In [1]: import numpy as np

In [2]: np.set_printoptions(precision=3, suppress=True, linewidth=100, floatmode="fixed")

In [3]: data = np.load("arr.npy")

In [4]: data
Out[4]: 
array([[ 5.300, -1.000,  1.000,  1.000,  3.000,  0.000,  4.000, -4.000, -1.000,  2.000, -5.000,
         2.000],
       [-4.000,  0.300,  5.000,  2.000, -3.000, -5.000, -5.000, -3.000,  3.000, -5.000,  4.000,
        -5.000],
       [-2.000, -3.000, -2.700,  2.000,  1.000, -5.000,  1.000,  5.000, -1.000,  2.000, -4.000,
        -3.000],
       [ 0.000, -5.000,  1.000, -1.700,  1.000, -1.000,  1.000, -1.000,  5.000,  3.000, -4.000,
         0.000],
       [-2.000,  3.000, -3.000,  4.000,  2.300, -4.000, -1.000,  2.000,  2.000,  1.000,  0.000,
        -2.000],
       [ 2.000,  4.000, -5.000, -2.000,  3.000,  3.300,  1.000,  3.000,  2.000, -5.000, -5.000,
         4.000],
       [-2.000, -3.000, -3.000,  2.000,  4.000,  2.000, -3.700,  4.000, -1.000, -5.000, -5.000,
         4.000],
       [-4.000,  0.000, -4.000, -5.000, -4.000, -1.000, -5.000,  5.300, -1.000,  1.000,  2.000,
         3.000],
       [-1.000,  3.000, -5.000,  5.000,  2.000,  5.000, -3.000,  0.000,  0.300,  2.000,  3.000,
        -5.000],
       [-2.000, -2.000, -2.000, -4.000, -3.000,  1.000, -2.000, -1.000, -4.000,  2.300, -3.000,
         4.000],
       [-4.000,  2.000,  4.000,  1.000, -5.000,  2.000, -5.000,  3.000,  2.000,  1.000,  5.300,
        -5.000],
       [ 5.000, -1.000,  1.000,  1.000,  3.000,  0.000,  4.000, -4.000, -1.000,  2.000, -5.000,
         2.300]])

In [5]: u, v = data[10], data[2]

In [6]: u @ u
Out[6]: np.float64(158.09)

In [7]: p = (u @ v) / (u @ u) * u

In [8]: p
Out[8]: 
array([ 0.455, -0.228, -0.455, -0.114,  0.569, -0.228,  0.569, -0.342, -0.228, -0.114, -0.603,
        0.569])

In [9]: np.outer(u, v)
Out[9]: 
array([[  8.000,  12.000,  10.800,  -8.000,  -4.000,  20.000,  -4.000, -20.000,   4.000,  -8.000,
         16.000,  12.000],
       [ -4.000,  -6.000,  -5.400,   4.000,   2.000, -10.000,   2.000,  10.000,  -2.000,   4.000,
         -8.000,  -6.000],
       [ -8.000, -12.000, -10.800,   8.000,   4.000, -20.000,   4.000,  20.000,  -4.000,   8.000,
        -16.000, -12.000],
       [ -2.000,  -3.000,  -2.700,   2.000,   1.000,  -5.000,   1.000,   5.000,  -1.000,   2.000,
         -4.000,  -3.000],
       [ 10.000,  15.000,  13.500, -10.000,  -5.000,  25.000,  -5.000, -25.000,   5.000, -10.000,
         20.000,  15.000],
       [ -4.000,  -6.000,  -5.400,   4.000,   2.000, -10.000,   2.000,  10.000,  -2.000,   4.000,
         -8.000,  -6.000],
       [ 10.000,  15.000,  13.500, -10.000,  -5.000,  25.000,  -5.000, -25.000,   5.000, -10.000,
         20.000,  15.000],
       [ -6.000,  -9.000,  -8.100,   6.000,   3.000, -15.000,   3.000,  15.000,  -3.000,   6.000,
        -12.000,  -9.000],
       [ -4.000,  -6.000,  -5.400,   4.000,   2.000, -10.000,   2.000,  10.000,  -2.000,   4.000,
         -8.000,  -6.000],
       [ -2.000,  -3.000,  -2.700,   2.000,   1.000,  -5.000,   1.000,   5.000,  -1.000,   2.000,
         -4.000,  -3.000],
       [-10.600, -15.900, -14.310,  10.600,   5.300, -26.500,   5.300,  26.500,  -5.300,  10.600,
        -21.200, -15.900],
       [ 10.000,  15.000,  13.500, -10.000,  -5.000,  25.000,  -5.000, -25.000,   5.000, -10.000,
         20.000,  15.000]])

In [10]: np.linalg.matrix_rank(np.outer(u, v))
Out[10]: np.int64(1)

In [11]: v - p
Out[11]: 
array([-2.455, -2.772, -2.245,  2.114,  0.431, -4.772,  0.431,  5.342, -0.772,  2.114, -3.397,
       -3.569])
